$ python3 -q
>>> import numpy as np
>>> import numpy.linalg as la
>>> np.set_printoptions(precision=2, suppress=True, linewidth=140, sign=" ")
>>> def tidy(a):
...     return np.round(a, 2) + 0
... 
>>> m1 = np.diag(np.array([2, -1, 2, -1]))
>>> m1
array([[ 2,  0,  0,  0],
       [ 0, -1,  0,  0],
       [ 0,  0,  2,  0],
       [ 0,  0,  0, -1]])
>>> tidy(la.det(m1))
np.float64(4.0)
>>> (la.matrix_power((m1 != 0) + (m1.T != 0) + np.eye(4), 4) > 0).astype(int)
array([[ 1,  0,  0,  0],
       [ 0,  1,  0,  0],
       [ 0,  0,  1,  0],
       [ 0,  0,  0,  1]])
>>> tidy(np.sort(la.eigvals(m1).real))
array([-1., -1.,  2.,  2.])
>>> np.flatnonzero(la.matrix_power((m1 != 0) + (m1.T != 0) + np.eye(4), 4)[1])
array([ 1])
>>> [int(la.matrix_rank(la.matrix_power(m1, p))) for p in range(1, 5)]
[4, 4, 4, 4]
>>> tidy(np.sort(la.eigvals(m1)))
array([-1., -1.,  2.,  2.])
>>> A = np.minimum.outer(np.arange(1, 7), np.arange(1, 7)) * 5
>>> A
array([[  5,   5,   5,   5,   5,   5],
       [  5,  10,  10,  10,  10,  10],
       [  5,  10,  15,  15,  15,  15],
       [  5,  10,  15,  20,  20,  20],
       [  5,  10,  15,  20,  25,  25],
       [  5,  10,  15,  20,  25,  30]])
>>> rng = np.random.default_rng(68)
>>> A2 = m1 + rng.integers(-2, 3, (4, 2)) @ rng.integers(-2, 3, (2, 4))
>>> A2
array([[ 2,  0,  0,  0],
       [-4, -5,  0,  0],
       [-4, -4,  1, -1],
       [ 2,  2,  2,  1]])
>>> np.abs(A2 - m1).sum(axis=1)
array([  0,   8,  10,   8])
>>> tidy(la.svd(A2 - m1, compute_uv=False))
array([ 8.71,  2.47,  0.  ,  0.  ])
>>> Q = A2.astype(float).copy()
>>> for j in range(4):
...     Q[:, j] -= Q[:, :j] @ (Q[:, :j].T @ Q[:, j])
...     Q[:, j] /= la.norm(Q[:, j])
... 
>>> tidy(Q.T @ A2)
array([[ 6.32,  6.32,  0.  ,  0.95],
       [ 0.  ,  2.24,  0.  ,  0.  ],
       [ 0.  ,  0.  ,  2.24,  0.45],
       [ 0.  ,  0.  ,  0.  ,  0.95]])
>>> tidy(Q)
array([[ 0.32, -0.89,  0.  , -0.32],
       [-0.63, -0.45,  0.  ,  0.63],
       [-0.63,  0.  ,  0.45, -0.63],
       [ 0.32,  0.  ,  0.89,  0.32]])
>>> Q, r_ = la.qr(m1)
>>> r_
array([[ 2.,  0.,  0.,  0.],
       [ 0., -1.,  0.,  0.],
       [ 0.,  0.,  2.,  0.],
       [ 0.,  0.,  0., -1.]])
>>> abs(r_[0, 0]), tidy(la.norm(m1[:, 0]))
(np.float64(2.0), np.float64(2.0))
>>> Q.shape, r_.shape
((4, 4), (4, 4))
>>> Q
array([[ 1.,  0.,  0.,  0.],
       [-0.,  1.,  0.,  0.],
       [-0., -0.,  1.,  0.],
       [-0., -0., -0.,  1.]])
>>> Lm = la.cholesky(A)
>>> tidy(np.prod(np.diag(Lm)) ** 2), tidy(la.det(A))
(np.float64(15625.0), np.float64(15625.0))
>>> la.eigvalsh(A).min() > 0
np.True_
>>> tidy(A / np.sqrt(np.outer(np.diag(A), np.diag(A))))
array([[ 1.  ,  0.71,  0.58,  0.5 ,  0.45,  0.41],
       [ 0.71,  1.  ,  0.82,  0.71,  0.63,  0.58],
       [ 0.58,  0.82,  1.  ,  0.87,  0.77,  0.71],
       [ 0.5 ,  0.71,  0.87,  1.  ,  0.89,  0.82],
       [ 0.45,  0.63,  0.77,  0.89,  1.  ,  0.91],
       [ 0.41,  0.58,  0.71,  0.82,  0.91,  1.  ]])
>>> tidy(Lm)
array([[ 2.24,  0.  ,  0.  ,  0.  ,  0.  ,  0.  ],
       [ 2.24,  2.24,  0.  ,  0.  ,  0.  ,  0.  ],
       [ 2.24,  2.24,  2.24,  0.  ,  0.  ,  0.  ],
       [ 2.24,  2.24,  2.24,  2.24,  0.  ,  0.  ],
       [ 2.24,  2.24,  2.24,  2.24,  2.24,  0.  ],
       [ 2.24,  2.24,  2.24,  2.24,  2.24,  2.24]])
